$ ipython --no-banner

In [1]: import numpy as np

In [2]: np.set_printoptions(precision=3, suppress=True, linewidth=160)

In [3]: O, _ = np.linalg.qr(np.array([[-1.5, -1.7, -1.6, -0.2, 0.2, 0.0, -0.3, -1.0, 0.7],
   ...:     [1.7, 1.1, -0.3, 0.3, -0.7, 0.1, 1.4, 0.4, 0.7],
   ...:     [-0.7, 0.4, -0.4, 1.4, -0.5, 0.6, 0.6, 0.6, -0.9],
   ...:     [1.2, 0.2, 0.1, 0.5, 0.2, 2.1, -0.2, -2.6, -1.1],
   ...:     [-1.1, -0.3, 0.3, -0.6, 1.6, -0.1, 0.0, 0.6, 0.7],
   ...:     [-0.7, -0.7, -0.5, -2.5, 0.3, 0.7, -1.2, -0.4, 0.5],
   ...:     [-0.5, -0.4, 0.2, -0.4, 0.2, 1.4, -0.7, 1.8, 0.3],
   ...:     [1.9, 0.5, 2.7, -0.8, -0.3, 0.1, 1.6, -0.1, -0.6],
   ...:     [-0.1, -0.9, 0.6, 1.2, 0.0, -0.4, 1.6, 0.7, -0.5],
   ...:     [-1.4, 0.8, 0.9, 1.0, 0.0, -0.2, 0.6, 0.1, -1.1]]))

In [4]: m1 = O @ O.T

In [5]: m1
Out[5]: 
array([[ 0.956,  0.049, -0.12 ,  0.025, -0.04 ,  0.051,  0.023, -0.073,  0.089,  0.08 ],
       [ 0.049,  0.945,  0.135, -0.029,  0.045, -0.058, -0.026,  0.083, -0.1  , -0.09 ],
       [-0.12 ,  0.135,  0.672,  0.07 , -0.109,  0.141,  0.063, -0.201,  0.243,  0.219],
       [ 0.025, -0.029,  0.07 ,  0.985,  0.023, -0.03 , -0.013,  0.043, -0.052, -0.047],
       [-0.04 ,  0.045, -0.109,  0.023,  0.964,  0.047,  0.021, -0.067,  0.081,  0.073],
       [ 0.051, -0.058,  0.141, -0.03 ,  0.047,  0.94 , -0.027,  0.086, -0.104, -0.094],
       [ 0.023, -0.026,  0.063, -0.013,  0.021, -0.027,  0.988,  0.039, -0.047, -0.042],
       [-0.073,  0.083, -0.201,  0.043, -0.067,  0.086,  0.039,  0.877,  0.149,  0.134],
       [ 0.089, -0.1  ,  0.243, -0.052,  0.081, -0.104, -0.047,  0.149,  0.82 , -0.162],
       [ 0.08 , -0.09 ,  0.219, -0.047,  0.073, -0.094, -0.042,  0.134, -0.162,  0.854]])

In [6]: # equal to its transpose

In [7]: r = np.linalg.matrix_rank(m1)

In [8]: r
Out[8]: np.int64(9)

In [9]: ns = np.linalg.svd(m1)[2][r:].T

In [10]: ns[:, 0] / ns[np.abs(ns[:, 0]).round(6).argmax(), 0]
Out[10]: array([ 0.365, -0.411,  1.   , -0.213,  0.333, -0.428, -0.193,  0.612, -0.741, -0.668])

In [11]: np.round(m1 @ ns, 3) + 0
Out[11]: 
array([[0.],
       [0.],
       [0.],
       [0.],
       [0.],
       [0.],
       [0.],
       [0.],
       [0.],
       [0.]])

In [12]: np.allclose(m1 @ ns, 0)
Out[12]: True

In [13]: feats = np.load("block14.npy")

In [14]: feats.round(3) + 0
Out[14]: 
array([[-0.502,  0.155, -1.916, -0.229],
       [ 1.672, -0.517, -0.573,  0.779],
       [ 0.836, -0.027, -0.004, -1.817],
       [ 0.502,  1.925,  0.   ,  0.202]])

In [15]: proj = np.triu(np.array([[1, 8, 1, -1], [-1, 3, -6, -1], [6, -6, -2, -2], [6, 9, -1, 4]]), 1) + np.eye(4)

In [16]: B = proj @ feats @ np.linalg.inv(proj)

In [17]: np.round(np.poly(B), 3) + 0
Out[17]: array([  1.   ,   0.821,   0.   ,  -3.285, -16.   ])

In [18]: np.round(np.linalg.det(B), 3)
Out[18]: np.float64(-16.0)

In [19]: u = np.array([-5, -3, -1, -2, 5, -4, -2])

In [20]: r1 = np.array([-5, 4, 6, -2, -9, 8, 0, -5])

In [21]: W0 = u[:, None] + r1[None, :]

In [22]: W0
Out[22]: 
array([[-10,  -1,   1,  -7, -14,   3,  -5, -10],
       [ -8,   1,   3,  -5, -12,   5,  -3,  -8],
       [ -6,   3,   5,  -3, -10,   7,  -1,  -6],
       [ -7,   2,   4,  -4, -11,   6,  -2,  -7],
       [  0,   9,  11,   3,  -4,  13,   5,   0],
       [ -9,   0,   2,  -6, -13,   4,  -4,  -9],
       [ -7,   2,   4,  -4, -11,   6,  -2,  -7]])

In [23]: # column 7 repeats column 0

In [24]: B = W0 / np.linalg.norm(W0, axis=1, keepdims=True)

In [25]: C2 = B @ B.T

In [26]: np.linalg.norm(B, axis=1)
Out[26]: array([1., 1., 1., 1., 1., 1., 1.])

In [27]: (np.abs(C2) > 0.9).astype(int)
Out[27]: 
array([[1, 1, 0, 1, 0, 1, 1],
       [1, 1, 1, 1, 0, 1, 1],
       [0, 1, 1, 1, 0, 1, 1],
       [1, 1, 1, 1, 0, 1, 1],
       [0, 0, 0, 0, 1, 0, 0],
       [1, 1, 1, 1, 0, 1, 1],
       [1, 1, 1, 1, 0, 1, 1]])

In [28]: np.argwhere(np.triu(np.abs(C2) > 0.95, 1))
Out[28]: 
array([[0, 1],
       [0, 5],
       [1, 2],
       [1, 3],
       [1, 5],
       [1, 6],
       [2, 3],
       [2, 6],
       [3, 5],
       [3, 6],
       [5, 6]])

In [29]: round(float(np.degrees(np.arccos(np.clip(C2[1, 3], -1, 1)))), 3)
Out[29]: 8.104

In [30]: B = W0 / np.sqrt((W0 ** 2).mean(axis=1, keepdims=True))

In [31]: W0 - W0.mean(axis=1, keepdims=True)
Out[31]: 
array([[-4.625,  4.375,  6.375, -1.625, -8.625,  8.375,  0.375, -4.625],
       [-4.625,  4.375,  6.375, -1.625, -8.625,  8.375,  0.375, -4.625],
       [-4.625,  4.375,  6.375, -1.625, -8.625,  8.375,  0.375, -4.625],
       [-4.625,  4.375,  6.375, -1.625, -8.625,  8.375,  0.375, -4.625],
       [-4.625,  4.375,  6.375, -1.625, -8.625,  8.375,  0.375, -4.625],
       [-4.625,  4.375,  6.375, -1.625, -8.625,  8.375,  0.375, -4.625],
       [-4.625,  4.375,  6.375, -1.625, -8.625,  8.375,  0.375, -4.625]])

In [32]: np.linalg.norm(B, axis=1)
Out[32]: array([2.828, 2.828, 2.828, 2.828, 2.828, 2.828, 2.828])

In [33]: np.linalg.matrix_rank(W0 - W0.mean(axis=1, keepdims=True))
Out[33]: np.int64(1)

In [34]: B[3]
Out[34]: array([-1.153,  0.329,  0.659, -0.659, -1.811,  0.988, -0.329, -1.153])

In [35]: np.linalg.matrix_rank(B) == np.linalg.matrix_rank(W0)
Out[35]: np.True_

In [36]: arr = np.loadtxt("mat.csv", delimiter=",")

In [37]: arr
Out[37]: 
array([[-2., -2., -3., -2.,  0., -1., -1.,  1., -2., -1., -1.,  3.,  1.],
       [ 0., -2., -2., -1., -3., -3.,  2.,  3., -1.,  3.,  2.,  2., -2.],
       [ 0.,  0.,  1., -3., -2.,  3.,  3.,  3.,  3.,  2.,  0.,  3.,  0.],
       [ 0.,  0.,  0., -3.,  1., -3., -2.,  3., -2.,  3., -3., -3.,  2.],
       [ 0.,  0.,  0.,  0., -1.,  0.,  1.,  0.,  3.,  1.,  0., -3., -1.],
       [ 0.,  0.,  0.,  0.,  0.,  3., -1.,  1., -1.,  0.,  1.,  3., -1.],
       [ 0.,  0.,  0.,  0.,  0.,  0.,  1.,  2.,  0.,  3., -2.,  2., -1.],
       [ 0.,  0.,  0.,  0.,  0.,  0.,  0.,  2., -2.,  2.,  3., -2.,  1.],
       [ 0.,  0.,  0.,  0.,  0.,  0.,  0.,  0., -2.,  3., -1.,  3.,  3.],
       [ 0.,  0.,  0.,  0.,  0.,  0.,  0.,  0.,  0., -1., -3., -1., -3.],
       [ 0.,  0.,  0.,  0.,  0.,  0.,  0.,  0.,  0.,  0.,  1.,  0., -2.],
       [ 0.,  0.,  0.,  0.,  0.,  0.,  0.,  0.,  0.,  0.,  0., -3., -2.],
       [ 0.,  0.,  0.,  0.,  0.,  0.,  0.,  0.,  0.,  0.,  0.,  0.,  1.]])

In [38]: C2 = arr.T @ arr

In [39]: np.diag(C2)
Out[39]: array([ 4.,  8., 14., 23., 15., 37., 21., 37., 36., 47., 39., 76., 40.])

In [40]: np.round(np.linalg.eigvalsh(C2)[::-1], 3) + 0
Out[40]: array([115.527,  86.877,  67.402,  44.093,  38.631,  18.93 ,  17.833,   3.552,   1.958,   1.383,   0.8  ,   0.014,   0.   ])

In [41]: np.trace(C2), (arr ** 2).sum()
Out[41]: (np.float64(397.0), np.float64(397.0))

In [42]: rng = np.random.default_rng(5716)

In [43]: idx = rng.permutation(13)

In [44]: idx
Out[44]: array([ 2,  6,  3,  0,  4,  1, 11,  9,  8, 10,  5, 12,  7])

In [45]: B = arr[idx][:, idx]

In [46]: np.round(np.linalg.det(B), 3), round(float(np.linalg.det(arr[idx])), 3)
Out[46]: (np.float64(-432.0), 432.0)

In [47]: np.sort(np.abs(np.linalg.eigvals(B)))
Out[47]: array([1., 1., 1., 1., 1., 1., 2., 2., 2., 2., 3., 3., 3.])

In [48]: np.linalg.matrix_rank(arr - arr[0, 0] * np.eye(13))
Out[48]: np.int64(12)

In [49]: np.prod(np.diag(arr)), round(np.linalg.det(arr), 3)
Out[49]: (np.float64(-432.0), np.float64(-432.0))

In [50]: np.sort(np.linalg.eigvals(arr))
Out[50]: array([-3., -3., -2., -2., -2., -1., -1.,  1.,  1.,  1.,  1.,  2.,  3.])

In [51]: B = arr / np.sqrt((arr ** 2).mean(axis=1, keepdims=True))

In [52]: B[3]
Out[52]: array([ 0.   ,  0.   ,  0.   , -1.321,  0.44 , -1.321, -0.881,  1.321, -0.881,  1.321, -1.321, -1.321,  0.881])

In [53]: np.linalg.norm(B, axis=1)
Out[53]: array([3.606, 3.606, 3.606, 3.606, 3.606, 3.606, 3.606, 3.606, 3.606, 3.606, 3.606, 3.606, 3.606])

In [54]: A = np.eye(9, dtype=int)[rng.permutation(9)] * np.array([3, -4, 0, -5, -2, 1, -3, -1, -4])

In [55]: A
Out[55]: 
array([[ 0,  0,  0,  0,  0,  1,  0,  0,  0],
       [ 0,  0,  0,  0,  0,  0,  0,  0, -4],
       [ 0,  0,  0,  0,  0,  0,  0, -1,  0],
       [ 0, -4,  0,  0,  0,  0,  0,  0,  0],
       [ 0,  0,  0,  0,  0,  0, -3,  0,  0],
       [ 0,  0,  0,  0,  0,  0,  0,  0,  0],
       [ 3,  0,  0,  0,  0,  0,  0,  0,  0],
       [ 0,  0,  0,  0, -2,  0,  0,  0,  0],
       [ 0,  0,  0, -5,  0,  0,  0,  0,  0]])

In [56]: B = np.array([[3, 3],
    ...:     [5, 5],
    ...:     [4, 2],
    ...:     [5, 0],
    ...:     [0, 3],
    ...:     [1, 4],
    ...:     [2, 4],
    ...:     [1, 5],
    ...:     [4, 5]])

In [57]: np.einsum("ij,ij->i", A, A)
Out[57]: array([ 1, 16,  1, 16,  9,  0,  9,  4, 25])

In [58]: np.einsum("ik,kj->ij", A, B)
Out[58]: 
array([[  1,   4],
       [-16, -20],
       [ -1,  -5],
       [-20, -20],
       [ -6, -12],
       [  0,   0],
       [  9,   9],
       [  0,  -6],
       [-25,   0]])

In [59]: np.einsum("ij->j", A)
Out[59]: array([ 3, -4,  0, -5, -2,  1, -3, -1, -4])

In [60]: np.einsum("ik,kj->ji", A, B)
Out[60]: 
array([[  1, -16,  -1, -20,  -6,   0,   9,   0, -25],
       [  4, -20,  -5, -20, -12,   0,   9,  -6,   0]])
